% python3 -q
>>> import numpy as np
>>> import numpy.linalg as la
>>> np.set_printoptions(precision=2, suppress=True, linewidth=120)
>>> X = np.load("arr.npy")
>>> X
array([[ 3,  3,  3,  1,  7,  9,  3, 16,  6,  2,  7,  5,  7,  4],
       [ 9,  1,  0,  5,  8,  2,  5,  4,  9,  7,  2,  9,  0,  1],
       [ 9,  3,  7,  5,  2,  5,  3, 12,  2,  9,  1,  4,  9,  3],
       [ 7,  6,  4,  6,  2,  5,  5, 12,  5,  3,  4,  9,  8,  3],
       [ 2,  4,  9,  1,  0,  1,  2, 16,  6,  6,  4,  6,  7,  4],
       [ 2,  1,  8,  9,  6,  4,  6,  4,  8,  6,  9,  9,  2,  1],
       [ 7,  3,  0,  2,  8,  5,  9, 20,  9,  4,  3,  9,  0,  5],
       [ 1,  7,  4,  1,  3,  9,  0, 36,  7,  7,  2,  0,  7,  9]])
>>> vec = np.array([-1, 2, -1, 0, -1, 1, 2, 1, -2, -1, 1, 0, 0, -2])
>>> h = np.maximum(X @ vec, 0)
>>> X.T @ h
array([153, 206, 127,  99, 167, 287, 127, 880, 252, 169, 150, 189, 249, 220])
>>> np.tanh(X @ vec)
array([ 1., -1., -1.,  1., -1., -1.,  1.,  1.])
>>> print(h)
[ 9  0  0 11  0  0  5 14]
>>> np.flatnonzero(h > 1e-9)
array([0, 3, 6, 7])
>>> print(X * (h > 1e-9)[:, None])
[[ 3  3  3  1  7  9  3 16  6  2  7  5  7  4]
 [ 0  0  0  0  0  0  0  0  0  0  0  0  0  0]
 [ 0  0  0  0  0  0  0  0  0  0  0  0  0  0]
 [ 7  6  4  6  2  5  5 12  5  3  4  9  8  3]
 [ 0  0  0  0  0  0  0  0  0  0  0  0  0  0]
 [ 0  0  0  0  0  0  0  0  0  0  0  0  0  0]
 [ 7  3  0  2  8  5  9 20  9  4  3  9  0  5]
 [ 1  7  4  1  3  9  0 36  7  7  2  0  7  9]]
>>> round(float(la.norm(X, 1)), 2), round(float(la.norm(X, np.inf)), 2)
(120.0, 93.0)
>>> la.norm(X, axis=1).argmax()
np.int64(7)
>>> rng = np.random.default_rng(5581)
>>> z = rng.integers(0, 3, 11)
>>> J = np.triu((z[:, None] == z) & (rng.random((11, 11)) < 0.8), 1).astype(int)
>>> J += J.T
>>> J
array([[0, 1, 0, 0, 1, 0, 1, 1, 1, 0, 0],
       [1, 0, 0, 0, 1, 0, 1, 1, 1, 0, 0],
       [0, 0, 0, 1, 0, 0, 0, 0, 0, 0, 1],
       [0, 0, 1, 0, 0, 0, 0, 0, 0, 0, 0],
       [1, 1, 0, 0, 0, 0, 0, 1, 0, 0, 0],
       [0, 0, 0, 0, 0, 0, 0, 0, 0, 1, 0],
       [1, 1, 0, 0, 0, 0, 0, 1, 1, 0, 0],
       [1, 1, 0, 0, 1, 0, 1, 0, 1, 0, 0],
       [1, 1, 0, 0, 0, 0, 1, 1, 0, 0, 0],
       [0, 0, 0, 0, 0, 1, 0, 0, 0, 0, 0],
       [0, 0, 1, 0, 0, 0, 0, 0, 0, 0, 0]])
>>> J.sum(axis=0)
array([5, 5, 2, 1, 3, 1, 4, 5, 4, 1, 1])
>>> np.trace(J @ J @ J) // 6
np.int64(13)
>>> low = np.diag(J.sum(axis=1)) - J
>>> print(np.round(la.eigvalsh(low), 2) + 0)
[0. 0. 0. 1. 2. 3. 3. 5. 6. 6. 6.]
>>> low @ np.ones(11)
array([0., 0., 0., 0., 0., 0., 0., 0., 0., 0., 0.])
>>> (la.eigvalsh(low) < 1e-8).sum()
np.int64(3)
>>> la.matrix_rank(low)
np.int64(8)
>>> round(la.det(low[1:, 1:]))
0
>>> A = np.loadtxt("a.csv", delimiter=",")
>>> A
array([[-0.86, -0.62,  0.3 ,  0.99,  0.88, -0.7 , -1.  , -0.97,  0.89, -1.  ],
       [-0.6 , -0.4 , -0.97,  0.37, -0.42, -0.6 , -0.88, -0.82,  0.29, -0.77],
       [ 0.81, -0.81,  0.85,  1.  ,  0.91,  0.15, -0.96, -1.  ,  0.96, -0.94],
       [-0.99,  0.54,  0.71, -1.  , -0.3 ,  0.68,  0.24,  1.  , -0.9 , -0.74],
       [-0.25, -0.76, -0.97, -1.  , -0.94,  0.98,  0.91,  0.98, -0.71,  0.8 ],
       [ 0.01, -0.85,  0.71,  0.98,  0.8 ,  0.71, -0.95, -0.94,  0.88, -0.97],
       [-0.41, -0.69,  0.98, -0.76,  0.78,  0.95, -0.5 ,  0.75,  0.5 , -0.91],
       [-0.68, -0.89,  0.58,  0.52,  0.74,  0.84, -0.98, -0.69,  0.84, -0.99],
       [ 0.75,  0.96, -0.17,  1.  ,  0.2 , -1.  ,  0.33, -0.96, -0.24,  0.91],
       [-0.42, -0.91, -0.23,  1.  ,  0.82,  0.02, -1.  , -1.  ,  0.95, -1.  ],
       [-0.22,  0.87, -0.96,  0.6 , -0.63, -0.99,  0.08, -0.51, -0.59,  0.76],
       [ 0.68, -0.03, -0.78,  1.  ,  0.35, -0.94, -0.87, -1.  ,  0.75, -0.39]])
>>> z = rng.permutation(10)
>>> A2 = A[:, z] * rng.choice([-1, 1], 10)
>>> A2
array([[-0.86,  0.99, -0.88,  0.7 ,  0.62, -0.3 ,  0.97, -1.  , -0.89, -1.  ],
       [-0.6 ,  0.37,  0.42,  0.6 ,  0.4 ,  0.97,  0.82, -0.77, -0.29, -0.88],
       [ 0.81,  1.  , -0.91, -0.15,  0.81, -0.85,  1.  , -0.94, -0.96, -0.96],
       [-0.99, -1.  ,  0.3 , -0.68, -0.54, -0.71, -1.  , -0.74,  0.9 ,  0.24],
       [-0.25, -1.  ,  0.94, -0.98,  0.76,  0.97, -0.98,  0.8 ,  0.71,  0.91],
       [ 0.01,  0.98, -0.8 , -0.71,  0.85, -0.71,  0.94, -0.97, -0.88, -0.95],
       [-0.41, -0.76, -0.78, -0.95,  0.69, -0.98, -0.75, -0.91, -0.5 , -0.5 ],
       [-0.68,  0.52, -0.74, -0.84,  0.89, -0.58,  0.69, -0.99, -0.84, -0.98],
       [ 0.75,  1.  , -0.2 ,  1.  , -0.96,  0.17,  0.96,  0.91,  0.24,  0.33],
       [-0.42,  1.  , -0.82, -0.02,  0.91,  0.23,  1.  , -1.  , -0.95, -1.  ],
       [-0.22,  0.6 ,  0.63,  0.99, -0.87,  0.96,  0.51,  0.76,  0.59,  0.08],
       [ 0.68,  1.  , -0.35,  0.94,  0.03,  0.78,  1.  , -0.39, -0.75, -0.87]])
>>> U, _, vt = la.svd(A.T @ A2)
>>> z
array([0, 3, 4, 5, 1, 2, 7, 9, 8, 6])
>>> np.round(la.lstsq(A, A2)[0], 2) + 0
array([[ 1.,  0.,  0.,  0.,  0.,  0.,  0.,  0.,  0.,  0.],
       [ 0.,  0.,  0.,  0., -1.,  0.,  0.,  0.,  0.,  0.],
       [ 0.,  0.,  0.,  0.,  0., -1.,  0.,  0.,  0.,  0.],
       [ 0.,  1.,  0.,  0.,  0.,  0.,  0.,  0.,  0.,  0.],
       [ 0.,  0., -1.,  0.,  0.,  0.,  0.,  0.,  0.,  0.],
       [ 0.,  0.,  0., -1.,  0.,  0.,  0.,  0.,  0.,  0.],
       [ 0.,  0.,  0.,  0.,  0.,  0.,  0.,  0.,  0.,  1.],
       [ 0.,  0.,  0.,  0.,  0.,  0., -1.,  0.,  0.,  0.],
       [ 0.,  0.,  0.,  0.,  0.,  0.,  0.,  0., -1.,  0.],
       [ 0.,  0.,  0.,  0.,  0.,  0.,  0.,  1.,  0.,  0.]])
